In [1]: import numpy as np

In [2]: np.set_printoptions(precision=3, suppress=True, linewidth=120)

In [3]: W0 = np.loadtxt("dump.csv", delimiter=",")

In [4]: W0
Out[4]: 
array([[ 0.809,  0.   ,  0.588],
       [ 0.   ,  1.   ,  0.   ],
       [-0.588,  0.   ,  0.809]])

In [5]: O = W0.astype(float).copy()

In [6]: for j in range(3):
   ...:     O[:, j] -= O[:, :j] @ (O[:, :j].T @ O[:, j])
   ...:     O[:, j] /= np.linalg.norm(O[:, j])
   ...: 

In [7]: np.round(O.T @ O, 3) + 0
Out[7]: 
array([[1., 0., 0.],
       [0., 1., 0.],
       [0., 0., 1.]])

In [8]: O
Out[8]: 
array([[ 0.809,  0.   ,  0.588],
       [ 0.   ,  1.   ,  0.   ],
       [-0.588,  0.   ,  0.809]])

In [9]: np.round(O.T @ W0, 3) + 0
Out[9]: 
array([[1., 0., 0.],
       [0., 1., 0.],
       [0., 0., 1.]])

In [10]: arr = np.loadtxt("mat.csv", delimiter=",")

In [11]: arr
Out[11]: 
array([[0., 2., 2., 0., 1.],
       [2., 0., 0., 0., 0.],
       [2., 0., 0., 0., 0.],
       [0., 0., 0., 0., 0.],
       [1., 0., 0., 0., 0.]])

In [12]: np.all(np.linalg.eigvalsh(arr) > 0)
Out[12]: np.False_

In [13]: [round(float(np.linalg.det(arr[:i, :i])), 2) + 0 for i in range(1, 6)]
Out[13]: [0.0, -4.0, 0.0, 0.0, 0.0]

In [14]: data = np.array([[0, 1, 1, 1], [1, 2, 1, 0], [2, 2, 2, 2], [0, 2, 1, 1]])

In [15]: data
Out[15]: 
array([[0, 1, 1, 1],
       [1, 2, 1, 0],
       [2, 2, 2, 2],
       [0, 2, 1, 1]])

In [16]: C2 = data.T @ data

In [17]: np.allclose(C2, C2.T)
Out[17]: True

In [18]: np.linalg.eigvalsh(C2)[::-1]
Out[18]: array([27.552,  1.924,  1.473,  0.051])

In [19]: np.trace(C2), (data ** 2).sum()
Out[19]: (np.int64(31), np.int64(31))

In [20]: np.linalg.matrix_rank(C2)
Out[20]: np.int64(4)

In [21]: M2 = W0 / np.sqrt((W0 ** 2).mean(axis=1, keepdims=True))

In [22]: np.linalg.norm(M2, axis=1)
Out[22]: array([1.732, 1.732, 1.732])

In [23]: M2[1]
Out[23]: array([0.   , 1.732, 0.   ])

In [24]: np.linalg.matrix_rank(W0 - W0.mean(axis=1, keepdims=True))
Out[24]: np.int64(2)

In [25]: m1 = np.tanh(np.array([[-0.3],
    ...:     [-0.2],
    ...:     [-0.7],
    ...:     [2.5],
    ...:     [2.4],
    ...:     [0.8],
    ...:     [-0.9],
    ...:     [0.0],
    ...:     [1.0],
    ...:     [-0.4],
    ...:     [-0.1],
    ...:     [-2.0],
    ...:     [-1.1],
    ...:     [-0.6],
    ...:     [-0.7],
    ...:     [0.0],
    ...:     [-1.3],
    ...:     [0.7],
    ...:     [0.8]]) @ np.array([[-0.1, 2.3, 1.7]]))

In [26]: m1
Out[26]: 
array([[ 0.03 , -0.598, -0.47 ],
       [ 0.02 , -0.43 , -0.327],
       [ 0.07 , -0.923, -0.831],
       [-0.245,  1.   ,  1.   ],
       [-0.235,  1.   ,  0.999],
       [-0.08 ,  0.951,  0.876],
       [ 0.09 , -0.969, -0.91 ],
       [ 0.   ,  0.   ,  0.   ],
       [-0.1  ,  0.98 ,  0.935],
       [ 0.04 , -0.726, -0.592],
       [ 0.01 , -0.226, -0.168],
       [ 0.197, -1.   , -0.998],
       [ 0.11 , -0.987, -0.954],
       [ 0.06 , -0.881, -0.77 ],
       [ 0.07 , -0.923, -0.831],
       [ 0.   ,  0.   ,  0.   ],
       [ 0.129, -0.995, -0.976],
       [-0.07 ,  0.923,  0.831],
       [-0.08 ,  0.951,  0.876]])

In [27]: x = np.array([2, 1, -3])

In [28]: target = m1 @ x

In [29]: np.linalg.solve(m1.T @ m1, m1.T @ target)
Out[29]: array([ 2.,  1., -3.])

In [30]: np.round(np.linalg.pinv(m1) @ m1, 3) + 0
Out[30]: 
array([[1., 0., 0.],
       [0., 1., 0.],
       [0., 0., 1.]])

In [31]: rng = np.random.default_rng(33)

In [32]: target = target + 0.05 * rng.normal(size=19)

In [33]: target
Out[33]: 
array([ 0.892,  0.564,  1.738, -2.487, -2.548, -1.788,  1.937,  0.031, -1.934,  1.142,  0.245,  2.354,  2.143,  1.476,
        1.722,  0.019,  2.135, -1.7  , -1.81 ])

In [34]: coef, *_ = np.linalg.lstsq(m1, target)

In [35]: [round(float(np.linalg.norm(np.linalg.solve(m1.T @ m1 + lam * np.eye(3), m1.T @ target))), 2) for lam in (0, 1, 10, 100)]
Out[35]: [3.76, 1.44, 1.05, 0.29]

In [36]: coef.round()
Out[36]: array([ 2.,  1., -3.])

In [37]: np.round(m1.T @ (target - m1 @ coef), 3) + 0
Out[37]: array([0., 0., 0.])

In [38]: round(float(np.linalg.norm(target - m1 @ coef)), 3)
Out[38]: 0.176

In [39]: basis = m1[[10, 18]].astype(float)

In [40]: for _ in range(5):
    ...:     idx = np.linalg.norm(m1[:, None] - basis, axis=-1).argmin(axis=1)
    ...:     basis = np.array([m1[idx == j].mean(axis=0) for j in range(2)])
    ...: 

In [41]: idx
Out[41]: array([0, 0, 0, 1, 1, 1, 0, 0, 1, 0, 0, 0, 0, 0, 0, 0, 0, 1, 1])

In [42]: basis
Out[42]: 
array([[ 0.064, -0.666, -0.602],
       [-0.135,  0.967,  0.92 ]])

In [43]: np.bincount(idx)
Out[43]: array([13,  6])

In [44]: E = np.load("test9.npy")

In [45]: E
Out[45]: 
array([[0.5 , 0.  , 0.5 , 0.  , 0.  ],
       [0.25, 0.5 , 0.  , 0.25, 0.  ],
       [0.  , 0.5 , 0.5 , 0.  , 0.  ],
       [0.  , 0.5 , 0.  , 0.5 , 0.  ],
       [0.  , 0.  , 0.  , 0.  , 1.  ]])

In [46]: M2 = np.linalg.inv(E)

In [47]: (np.abs(M2) > 1e-9).astype(int)
Out[47]: 
array([[1, 1, 1, 1, 0],
       [1, 1, 1, 1, 0],
       [1, 1, 1, 1, 0],
       [1, 1, 1, 1, 0],
       [0, 0, 0, 0, 1]])

In [48]: M2
Out[48]: 
array([[ 1.,  2., -1., -1.,  0.],
       [-1.,  2.,  1., -1.,  0.],
       [ 1., -2.,  1.,  1.,  0.],
       [ 1., -2., -1.,  3.,  0.],
       [ 0.,  0.,  0.,  0.,  1.]])

In [49]: np.linalg.inv(M2)
Out[49]: 
array([[0.5 , 0.  , 0.5 , 0.  , 0.  ],
       [0.25, 0.5 , 0.  , 0.25, 0.  ],
       [0.  , 0.5 , 0.5 , 0.  , 0.  ],
       [0.  , 0.5 , 0.  , 0.5 , 0.  ],
       [0.  , 0.  , 0.  , 0.  , 1.  ]])

In [50]: round(np.linalg.slogdet(E)[0], 3)
Out[50]: np.float64(1.0)

In [51]: E @ M2
Out[51]: 
array([[1., 0., 0., 0., 0.],
       [0., 1., 0., 0., 0.],
       [0., 0., 1., 0., 0.],
       [0., 0., 0., 1., 0.],
       [0., 0., 0., 0., 1.]])

In [52]: round(float(np.linalg.cond(E)), 3)
Out[52]: 5.561

In [53]: np.linalg.det(E) * M2
Out[53]: 
array([[ 0.062,  0.125, -0.062, -0.062,  0.   ],
       [-0.062,  0.125,  0.062, -0.062,  0.   ],
       [ 0.062, -0.125,  0.062,  0.062,  0.   ],
       [ 0.062, -0.125, -0.062,  0.187,  0.   ],
       [ 0.   ,  0.   ,  0.   ,  0.   ,  0.062]])

In [54]: Uu, sig, Vt = np.linalg.svd(M2, full_matrices=False)

In [55]: np.abs(Uu[:, 0]).round(6).argmax()
Out[55]: np.int64(3)

In [56]: np.round(Uu.T @ Uu, 3) + 0
Out[56]: 
array([[1., 0., 0., 0., 0.],
       [0., 1., 0., 0., 0.],
       [0., 0., 1., 0., 0.],
       [0., 0., 0., 1., 0.],
       [0., 0., 0., 0., 1.]])

In [57]: np.round(Uu.T @ M2 @ Vt.T, 3) + 0
Out[57]: 
array([[5.258, 0.   , 0.   , 0.   , 0.   ],
       [0.   , 2.37 , 0.   , 0.   , 0.   ],
       [0.   , 0.   , 1.358, 0.   , 0.   ],
       [0.   , 0.   , 0.   , 1.   , 0.   ],
       [0.   , 0.   , 0.   , 0.   , 0.946]])

In [58]: round(float(np.sqrt((sig ** 2).sum())), 3), round(float(np.linalg.norm(M2)), 3)
Out[58]: (6.083, 6.083)

In [59]: np.abs(Vt[0])
Out[59]: array([0.237, 0.733, 0.074, 0.633, 0.   ])

In [60]: np.sort(np.abs(np.linalg.eigvals(E)))
Out[60]: array([0.354, 0.354, 0.5  , 1.   , 1.   ])

In [61]: (E + E.T) / 2
Out[61]: 
array([[0.5  , 0.125, 0.25 , 0.   , 0.   ],
       [0.125, 0.5  , 0.25 , 0.375, 0.   ],
       [0.25 , 0.25 , 0.5  , 0.   , 0.   ],
       [0.   , 0.375, 0.   , 0.5  , 0.   ],
       [0.   , 0.   , 0.   , 0.   , 1.   ]])

In [62]: np.allclose(E, E.T)
Out[62]: False

In [63]: round(float(np.abs(np.linalg.eigvals(E)).max()), 3)
Out[63]: 1.0

In [64]: np.allclose(E @ E.T, E.T @ E)
Out[64]: False

In [65]: np.round(np.linalg.det(E), 3)
Out[65]: np.float64(0.062)

In [66]: np.trace(E)
Out[66]: np.float64(3.0)

In [67]: F = np.load("data.npy")

In [68]: F
Out[68]: 
array([[ -0.851,  -3.313,   3.345,  -1.044,  -2.654,   5.589,  -3.375],
       [ -8.546,  -0.367,  11.089,  -4.952,  -1.596,   7.501,  -9.267],
       [ -8.256,  -8.615,   4.287,   3.333, -14.656,   9.056,   7.23 ],
       [ -0.027,  -9.415,  -2.113,   5.161, -12.026,   6.542,   8.829],
       [ -2.892,  -5.572,   2.967,   0.96 ,  -7.239,   6.704,   1.144],
       [ 28.639,   0.958, -13.881,  -1.628,  18.186,  -4.849, -11.916],
       [ -3.016,  -4.145,   4.195,  -0.482,  -5.014,   6.459,  -1.711],
       [-15.443, -12.854,   5.927,   6.673, -24.851,  12.24 ,  15.707],
       [  9.781,  -5.745,  -6.043,   2.718,  -1.496,   2.62 ,   1.491],
       [  1.572,  -4.913,   0.369,   0.86 ,  -4.065,   5.122,  -0.173],
       [ -1.585,  -9.106,  -0.775,   4.658, -12.272,   6.986,   8.212],
       [  7.817,  -7.471,  -6.049,   4.198,  -5.191,   3.604,   4.942],
       [ 15.223,  -9.388, -12.766,   7.04 ,  -4.739,   1.58 ,   8.775]])

In [69]: Uu, sig, Vt = np.linalg.svd(F)

In [70]: evecs = Vt[:(sig > 1e-8).sum()]

In [71]: x = F[9] + -3 * F[1] + rng.integers(2) * np.eye(7)[6]

In [72]: x
Out[72]: array([ 27.21 ,  -3.814, -32.898,  15.715,   0.723, -17.381,  28.627])

In [73]: np.linalg.matrix_rank(np.vstack([F, x]))
Out[73]: np.int64(4)

In [74]: np.round(np.linalg.norm(x - evecs.T @ evecs @ x), 3)
Out[74]: np.float64(0.635)

In [75]: f = np.array([5, -1, -2, 4, -2, 1, 0, -5]) + 0.5

In [76]: J = np.outer(f, f) / (f @ f)

In [77]: J
Out[77]: 
array([[ 0.388, -0.035, -0.106,  0.317, -0.106,  0.106,  0.035, -0.317],
       [-0.035,  0.003,  0.01 , -0.029,  0.01 , -0.01 , -0.003,  0.029],
       [-0.106,  0.01 ,  0.029, -0.087,  0.029, -0.029, -0.01 ,  0.087],
       [ 0.317, -0.029, -0.087,  0.26 , -0.087,  0.087,  0.029, -0.26 ],
       [-0.106,  0.01 ,  0.029, -0.087,  0.029, -0.029, -0.01 ,  0.087],
       [ 0.106, -0.01 , -0.029,  0.087, -0.029,  0.029,  0.01 , -0.087],
       [ 0.035, -0.003, -0.01 ,  0.029, -0.01 ,  0.01 ,  0.003, -0.029],
       [-0.317,  0.029,  0.087, -0.26 ,  0.087, -0.087, -0.029,  0.26 ]])

In [78]: idx = rng.permutation(8)

In [79]: idx
Out[79]: array([0, 4, 3, 2, 6, 7, 1, 5])

In [80]: M2 = J[idx][:, idx]

In [81]: M2
Out[81]: 
array([[ 0.388, -0.106,  0.317, -0.106,  0.035, -0.317, -0.035,  0.106],
       [-0.106,  0.029, -0.087,  0.029, -0.01 ,  0.087,  0.01 , -0.029],
       [ 0.317, -0.087,  0.26 , -0.087,  0.029, -0.26 , -0.029,  0.087],
       [-0.106,  0.029, -0.087,  0.029, -0.01 ,  0.087,  0.01 , -0.029],
       [ 0.035, -0.01 ,  0.029, -0.01 ,  0.003, -0.029, -0.003,  0.01 ],
       [-0.317,  0.087, -0.26 ,  0.087, -0.029,  0.26 ,  0.029, -0.087],
       [-0.035,  0.01 , -0.029,  0.01 , -0.003,  0.029,  0.003, -0.01 ],
       [ 0.106, -0.029,  0.087, -0.029,  0.01 , -0.087, -0.01 ,  0.029]])

In [82]: np.round(np.sort(np.abs(np.linalg.eigvals(M2))), 3) + 0
Out[82]: array([0., 0., 0., 0., 0., 0., 0., 1.])

In [83]: np.allclose(M2, J)
Out[83]: False

In [84]: np.diag(M2)
Out[84]: array([0.388, 0.029, 0.26 , 0.029, 0.003, 0.26 , 0.003, 0.029])
